$ python -q
>>> import numpy as np
>>> np.set_printoptions(suppress=True, linewidth=160)
>>> tidy = lambda a: np.round(a, 2) + 0
>>> W0 = np.load("layer13.npy")
>>> tidy(W0)
array([[-0.53,  0.85, -0.03],
       [-0.23, -0.11,  0.97],
       [ 0.82,  0.51,  0.26]])
>>> W = np.array([[-3, -2, 8], [-6, 0, -3], [6, -5, -7]])
>>> b = np.array([-4, 5, 7])
>>> act = np.maximum(W0 @ W + b, 0)
>>> (act > 0).astype(int)
array([[0, 1, 1],
       [1, 1, 0],
       [0, 1, 1]])
>>> tidy(act)
array([[ 0.  ,  6.19,  0.43],
       [ 3.18,  0.64,  0.  ],
       [ 0.  ,  2.07, 10.19]])
>>> W2 = np.array([[-1, 2, 4], [-1, -5, 4], [2, -5, 2]])
>>> tidy(act @ W2)
array([[ -5.32, -33.11,  25.62],
       [ -3.82,   3.16,  15.26],
       [ 18.31, -61.32,  28.67]])
>>> W @ W2
array([[ 21, -36,  -4],
       [  0,   3, -30],
       [-15,  72, -10]])
>>> q = act.astype(float).copy()
>>> for j in range(3):
...     q[:, j] -= q[:, :j] @ (q[:, :j].T @ q[:, j])
...     q[:, j] /= np.linalg.norm(q[:, j])
... 
>>> tidy(q.T @ act)
array([[3.18, 0.64, 0.  ],
       [0.  , 6.53, 3.65],
       [0.  , 0.  , 9.53]])
>>> data = np.load("m.npy")
>>> data
array([[-1.,  1.,  1.,  1.,  1.],
       [ 1., -1.,  1.,  1.,  1.],
       [ 1.,  1., -1.,  1.,  1.],
       [ 1.,  1.,  1., -1.,  1.],
       [ 1.,  1.,  1.,  1., -1.]])
>>> r0 = np.array([3, 2, 0, 3, -1])
>>> B = data + np.outer(r0, np.eye(5)[1])
>>> np.linalg.matrix_rank(np.linalg.inv(B) - np.linalg.inv(data), tol=1e-8)
np.int64(1)
>>> mat = np.load("case3.npy")
>>> tidy(mat)
array([[-0.02,  0.  ,  0.  ,  0.  , -1.  ,  0.  ,  0.  ],
       [ 0.  ,  1.  ,  0.  ,  0.  ,  0.  ,  0.  ,  0.  ],
       [ 0.  ,  0.  ,  1.  ,  0.  ,  0.  ,  0.  ,  0.  ],
       [ 0.  ,  0.  ,  0.  ,  1.  ,  0.  ,  0.  ,  0.  ],
       [ 1.  ,  0.  ,  0.  ,  0.  , -0.02,  0.  ,  0.  ],
       [ 0.  ,  0.  ,  0.  ,  0.  ,  0.  ,  1.  ,  0.  ],
       [ 0.  ,  0.  ,  0.  ,  0.  ,  0.  ,  0.  ,  1.  ]])
>>> r0 = np.array([2, -3])
>>> np.correlate(mat[1], mat[6], "full")
array([0., 1., 0., 0., 0., 0., 0., 0., 0., 0., 0., 0., 0.])
>>> np.convolve(mat[1], r0)
array([ 0.,  2., -3.,  0.,  0.,  0.,  0.,  0.])
>>> tidy(np.array([np.convolve(row, r0, "same") for row in mat]))
array([[-0.03,  0.05,  0.  ,  0.  , -2.  ,  3.  ,  0.  ],
       [ 0.  ,  2.  , -3.  ,  0.  ,  0.  ,  0.  ,  0.  ],
       [ 0.  ,  0.  ,  2.  , -3.  ,  0.  ,  0.  ,  0.  ],
       [ 0.  ,  0.  ,  0.  ,  2.  , -3.  ,  0.  ,  0.  ],
       [ 2.  , -3.  ,  0.  ,  0.  , -0.03,  0.05,  0.  ],
       [ 0.  ,  0.  ,  0.  ,  0.  ,  0.  ,  2.  , -3.  ],
       [ 0.  ,  0.  ,  0.  ,  0.  ,  0.  ,  0.  ,  2.  ]])
>>> E = np.array([[-3, 1, -1, -5, -1, -3, 1],
...     [0, 5, -2, 5, -5, 5, -3],
...     [-5, -2, 0, 3, 5, -1, 3],
...     [-5, 1, -5, 3, 5, -4, 3],
...     [-5, 3, -3, -4, -4, 3, 0],
...     [-5, -1, 3, -5, 3, -3, -4],
...     [-5, 2, -4, -5, 5, -2, 4],
...     [0, -4, 0, 3, 0, 0, 0]])
>>> E[5] = E[7]
>>> E
array([[-3,  1, -1, -5, -1, -3,  1],
       [ 0,  5, -2,  5, -5,  5, -3],
       [-5, -2,  0,  3,  5, -1,  3],
       [-5,  1, -5,  3,  5, -4,  3],
       [-5,  3, -3, -4, -4,  3,  0],
       [ 0, -4,  0,  3,  0,  0,  0],
       [-5,  2, -4, -5,  5, -2,  4],
       [ 0, -4,  0,  3,  0,  0,  0]])
>>> theta = np.radians(135)
>>> r_ = np.eye(7)
>>> r_[0, 0] = r_[2, 2] = np.cos(theta)
>>> r_[0, 2], r_[2, 0] = -np.sin(theta), np.sin(theta)
>>> tidy(r_)
array([[-0.71,  0.  , -0.71,  0.  ,  0.  ,  0.  ,  0.  ],
       [ 0.  ,  1.  ,  0.  ,  0.  ,  0.  ,  0.  ,  0.  ],
       [ 0.71,  0.  , -0.71,  0.  ,  0.  ,  0.  ,  0.  ],
       [ 0.  ,  0.  ,  0.  ,  1.  ,  0.  ,  0.  ,  0.  ],
       [ 0.  ,  0.  ,  0.  ,  0.  ,  1.  ,  0.  ,  0.  ],
       [ 0.  ,  0.  ,  0.  ,  0.  ,  0.  ,  1.  ,  0.  ],
       [ 0.  ,  0.  ,  0.  ,  0.  ,  0.  ,  0.  ,  1.  ]])
>>> B = E @ r_.T
>>> tidy(np.linalg.svd(E, compute_uv=False)), tidy(np.linalg.svd(B, compute_uv=False))
(array([16.51, 12.84, 10.21,  5.44,  3.79,  2.52,  0.08]), array([16.51, 12.84, 10.21,  5.44,  3.79,  2.52,  0.08]))
>>> x0 = np.array([2, 7, 8, 0, 6, 2, 3])
>>> rhs = r_ @ x0
>>> tidy(rhs)
array([-7.07,  7.  , -4.24,  0.  ,  6.  ,  2.  ,  3.  ])
>>> tidy(np.linalg.solve(r_, r_[:, 4]))
array([0., 0., 0., 0., 1., 0., 0.])
>>> tidy(np.linalg.solve(r_, rhs + r_[:, 5]))
array([2., 7., 8., 0., 6., 3., 3.])
>>> tidy(np.linalg.solve(r_.T, r_[4]))
array([0., 0., 0., 0., 1., 0., 0.])
>>> B = np.array([[0, 0], [1, -1], [1, -2], [0, 1], [-3, 3], [-2, 2], [-2, 3]])
>>> np.vstack([E, B.T]).shape
(10, 7)
>>> np.linalg.matrix_rank(E @ B)
np.int64(2)
>>> np.linalg.matrix_rank(np.vstack([E, B.T]))
np.int64(7)
>>> np.einsum("ij,ij->i", E, E)
array([ 47, 113,  73, 110,  84,  25, 115,  25])
>>> B.T @ E.T
array([[  7,  14, -21, -17,   6,  -4, -21,  -4],
       [-10, -10,  27,  28,  -7,   7,  24,   7]])
>>> J = np.loadtxt("w.csv", delimiter=",")
>>> J
array([[ 0.,  0.,  0.,  0.,  0.,  0.,  0.,  0.],
       [ 0.,  2.,  1.,  1., -2., -1.,  0., -1.],
       [ 0., -4., -2., -2.,  4.,  2.,  0.,  2.],
       [ 0.,  6.,  3.,  3., -6., -3.,  0., -3.]])
>>> left, sv, Vt = np.linalg.svd(J)
>>> tidy(sv)
array([12.96,  0.  ,  0.  ,  0.  ])
>>> np.argmax(sv[:-1] / (sv[1:] + 1e-6)) + 1
np.int64(1)
>>> B = left[:, :1] @ np.diag(sv[:1]) @ Vt[:1]
>>> tidy(np.linalg.norm(J - B, 2)), tidy(sv[1])
(np.float64(0.0), np.float64(0.0))
>>> rk = np.linalg.matrix_rank(J)
>>> rk
np.int64(1)
>>> ns = np.linalg.svd(J)[2][rk:].T
>>> [int(np.linalg.matrix_rank(J[:, :j + 1])) for j in range(8)]
[0, 1, 1, 1, 1, 1, 1, 1]
>>> [int(np.linalg.matrix_rank(J[:i])) for i in range(1, len(J) + 1)]
[0, 1, 1, 1]
>>> np.linalg.matrix_rank(J.T @ J), np.linalg.matrix_rank(J @ J.T)
(np.int64(1), np.int64(1))
>>> ns.shape
(8, 7)
>>> X = np.load("block16.npy")
>>> tidy(X)
array([[ 0.95,  0.31,  0.64, -0.26,  0.14, -0.06,  0.  , -0.23],
       [ 0.31,  1.  , -0.01, -0.03, -0.03, -0.58, -0.12,  0.34],
       [ 0.64, -0.01,  1.55, -0.35, -0.42, -0.58,  0.54, -0.64],
       [-0.26, -0.03, -0.35,  1.37, -0.64,  0.58, -0.05, -0.1 ],
       [ 0.14, -0.03, -0.42, -0.64,  1.36,  0.04,  0.36, -0.37],
       [-0.06, -0.58, -0.58,  0.58,  0.04,  0.98, -0.3 , -0.04],
       [ 0.  , -0.12,  0.54, -0.05,  0.36, -0.3 ,  0.81, -0.79],
       [-0.23,  0.34, -0.64, -0.1 , -0.37, -0.04, -0.79,  0.98]])
>>> left, sv, Vt = np.linalg.svd(X, full_matrices=False)
>>> np.allclose(left * sv @ Vt, X)
True
>>> tidy(np.cumsum(sv ** 2) / np.sum(sv ** 2))
array([0.47, 0.68, 0.89, 0.95, 1.  , 1.  , 1.  , 1.  ])
>>> tidy(np.sqrt((sv ** 2).sum())), tidy(np.linalg.norm(X))
(np.float64(4.36), np.float64(4.36))
>>> tidy(sv)
array([3., 2., 2., 1., 1., 0., 0., 0.])
>>> tidy(left.T @ left)
array([[1., 0., 0., 0., 0., 0., 0., 0.],
       [0., 1., 0., 0., 0., 0., 0., 0.],
       [0., 0., 1., 0., 0., 0., 0., 0.],
       [0., 0., 0., 1., 0., 0., 0., 0.],
       [0., 0., 0., 0., 1., 0., 0., 0.],
       [0., 0., 0., 0., 0., 1., 0., 0.],
       [0., 0., 0., 0., 0., 0., 1., 0.],
       [0., 0., 0., 0., 0., 0., 0., 1.]])
>>> tidy(sv / sv[0])
array([1.  , 0.67, 0.67, 0.33, 0.33, 0.  , 0.  , 0.  ])
